>>> import numpy as np
>>> import numpy.linalg as la
>>> np.set_printoptions(suppress=True, linewidth=120)
>>> rnd = lambda a: np.round(a, 2) + 0
>>> mat = np.loadtxt("sample18.csv", delimiter=",")
>>> mat
array([[6., 6., 0.],
       [0., 0., 5.],
       [6., 6., 0.],
       [0., 0., 5.],
       [6., 6., 0.],
       [8., 8., 0.],
       [0., 0., 7.],
       [8., 8., 0.],
       [0., 0., 9.],
       [0., 0., 9.],
       [0., 0., 5.],
       [0., 0., 7.],
       [4., 4., 1.],
       [8., 8., 0.],
       [2., 2., 3.],
       [0., 0., 7.],
       [0., 0., 7.],
       [8., 8., 0.],
       [8., 8., 0.],
       [4., 4., 1.],
       [6., 6., 0.],
       [0., 0., 7.],
       [0., 0., 5.],
       [8., 8., 0.],
       [4., 4., 1.],
       [0., 0., 7.]])
>>> cov = np.cov(mat, rowvar=False)
>>> rnd(la.eigvalsh(cov)[::-1])
array([33.77,  1.21,  0.  ])
>>> try:
...     la.inv(mat)
... except la.LinAlgError as e:
...     print(repr(e))
... 
LinAlgError('Last 2 dimensions of the array must be square')
>>> rnd(mat @ la.pinv(mat) @ mat)
array([[6., 6., 0.],
       [0., 0., 5.],
       [6., 6., 0.],
       [0., 0., 5.],
       [6., 6., 0.],
       [8., 8., 0.],
       [0., 0., 7.],
       [8., 8., 0.],
       [0., 0., 9.],
       [0., 0., 9.],
       [0., 0., 5.],
       [0., 0., 7.],
       [4., 4., 1.],
       [8., 8., 0.],
       [2., 2., 3.],
       [0., 0., 7.],
       [0., 0., 7.],
       [8., 8., 0.],
       [8., 8., 0.],
       [4., 4., 1.],
       [6., 6., 0.],
       [0., 0., 7.],
       [0., 0., 5.],
       [8., 8., 0.],
       [4., 4., 1.],
       [0., 0., 7.]])
>>> np.abs(np.diag(la.qr(mat)[1])) > 1e-9
array([ True, False,  True])
>>> C = mat[[21, 19]].astype(float)
>>> for _ in range(4):
...     lab = la.norm(mat[:, None] - C, axis=-1).argmin(axis=1)
...     C = np.array([mat[lab == j].mean(axis=0) for j in range(2)])
... 
>>> lab
array([1, 0, 1, 0, 1, 1, 0, 1, 0, 0, 0, 0, 1, 1, 0, 0, 0, 1, 1, 1, 1, 0, 0, 1, 1, 0])
>>> rnd(C[1] - C[0])
array([ 6.31,  6.31, -6.15])
>>> rnd(C)
array([[0.15, 0.15, 6.38],
       [6.46, 6.46, 0.23]])
>>> A2 = np.array([[0, 1, 3], [0, 1, 3], [1, 1, 1]])
>>> rnd(np.einsum("ij,ij->i", C, C))
array([40.81, 83.56])
>>> rnd(np.einsum("ik,kj->ij", C, A2))
array([[ 6.38,  6.69,  7.31],
       [ 0.23, 13.15, 39.  ]])
>>> rnd(np.einsum("ij->j", C))
array([6.62, 6.62, 6.62])
>>> rnd(A2.T @ C.T)
array([[ 6.38,  0.23],
       [ 6.69, 13.15],
       [ 7.31, 39.  ]])
>>> np.vstack([C, A2.T]).shape
(5, 3)
>>> rng = np.random.default_rng(0)
>>> A2 = mat + rng.integers(-2, 3, (26, 2)) @ rng.integers(-2, 3, (2, 3))
>>> A2
array([[ 8.,  9.,  5.],
       [-2.,  1.,  4.],
       [ 2.,  6., -4.],
       [-4., -2., -1.],
       [10.,  0., -2.],
       [12.,  8.,  4.],
       [ 2., -1.,  8.],
       [10., 11.,  5.],
       [ 0.,  2., 11.],
       [ 4., -2., 11.],
       [ 4., -4.,  5.],
       [-4.,  4.,  7.],
       [ 8.,  0.,  1.],
       [ 4., 10., -2.],
       [ 4.,  3.,  6.],
       [-4.,  6.,  9.],
       [ 4., -6.,  5.],
       [ 8.,  4., -4.],
       [ 6.,  5., -5.],
       [ 4.,  4.,  1.],
       [ 2.,  8., -2.],
       [-4., -2.,  1.],
       [ 2., -5.,  2.],
       [10.,  7.,  1.],
       [ 6.,  1.,  0.],
       [-2.,  3.,  8.]])
>>> la.matrix_rank(A2 - mat, tol=1e-8)
np.int64(2)
>>> rnd(la.svd(A2 - mat, compute_uv=False))
array([20.13, 18.95,  0.  ])
>>> A2 - mat
array([[ 2.,  3.,  5.],
       [-2.,  1., -1.],
       [-4.,  0., -4.],
       [-4., -2., -6.],
       [ 4., -6., -2.],
       [ 4.,  0.,  4.],
       [ 2., -1.,  1.],
       [ 2.,  3.,  5.],
       [ 0.,  2.,  2.],
       [ 4., -2.,  2.],
       [ 4., -4.,  0.],
       [-4.,  4.,  0.],
       [ 4., -4.,  0.],
       [-4.,  2., -2.],
       [ 2.,  1.,  3.],
       [-4.,  6.,  2.],
       [ 4., -6., -2.],
       [ 0., -4., -4.],
       [-2., -3., -5.],
       [ 0.,  0.,  0.],
       [-4.,  2., -2.],
       [-4., -2., -6.],
       [ 2., -5., -3.],
       [ 2., -1.,  1.],
       [ 2., -3., -1.],
       [-2.,  3.,  1.]])
>>> A = rng.normal(size=(15, 9))
>>> A = 10 * A / la.norm(A, axis=1, keepdims=True)
>>> rnd(A)
array([[ 1.54, -7.06, -1.46, -1.11,  3.78,  1.5 ,  2.48, -4.57, -0.91],
       [ 2.32,  4.42, -3.72,  4.48,  3.98,  2.31,  0.78, -0.93,  4.31],
       [ 5.51,  5.06,  3.7 ,  1.  , -3.4 , -0.01,  1.85, -3.62,  1.11],
       [ 1.58,  2.55, -4.34, -2.42, -1.6 , -4.29,  6.37, -1.82,  1.21],
       [-0.76,  4.68,  3.9 ,  1.87, -6.52,  0.15,  2.02,  2.97, -1.83],
       [ 5.5 , -3.99, -2.  ,  2.82,  0.15,  6.05,  0.57, -1.91, -1.14],
       [-3.26, -3.81,  1.88,  1.74,  3.87, -2.25,  5.04, -0.86,  4.7 ],
       [-1.73, -2.94,  1.  ,  4.13,  0.64, -2.34, -5.37, -5.61,  2.01],
       [ 3.03, -0.5 , -3.29,  2.67, -3.92, -2.18,  1.9 , -6.89,  1.18],
       [-2.68,  0.5 , -0.35,  0.93,  3.2 , -3.49,  6.55,  3.34,  3.89],
       [ 4.27,  2.89,  3.1 ,  0.28, -5.23, -0.5 , -2.82, -5.22,  0.95],
       [-2.08, -3.77, -3.82,  0.98,  1.31,  4.84, -0.05,  3.81,  5.13],
       [ 3.78, -7.78,  4.04,  1.12,  1.39,  1.22,  1.26,  1.05, -1.18],
       [-7.45, -0.43, -3.15,  4.23, -1.13,  0.33, -3.33, -2.  , -0.05],
       [-4.66,  0.94, -0.33, -3.72, -7.53,  1.61, -0.93, -1.66, -0.74]])
>>> rnd(la.norm(A, 1)), rnd(la.norm(A, np.inf))
(np.float64(51.33), np.float64(27.41))
>>> la.norm(A, axis=1).argmax()
np.int64(8)
>>> rnd(la.norm(A, "nuc"))
np.float64(108.24)
>>> rnd(la.norm(A, axis=1))
array([10., 10., 10., 10., 10., 10., 10., 10., 10., 10., 10., 10., 10., 10., 10.])
>>> rnd(la.norm(A, axis=0))
array([14.68, 15.72, 11.56, 10.09, 14.72, 10.86, 13.32, 13.83,  9.93])
>>> rnd(la.norm(A[0], 1)), rnd(la.norm(A[0], np.inf))
(np.float64(24.42), np.float64(7.06))
>>> rnd(la.norm(A[0] - A[2]))
np.float64(15.91)
>>> rnd(A[0] @ A[2])
np.float64(-26.52)
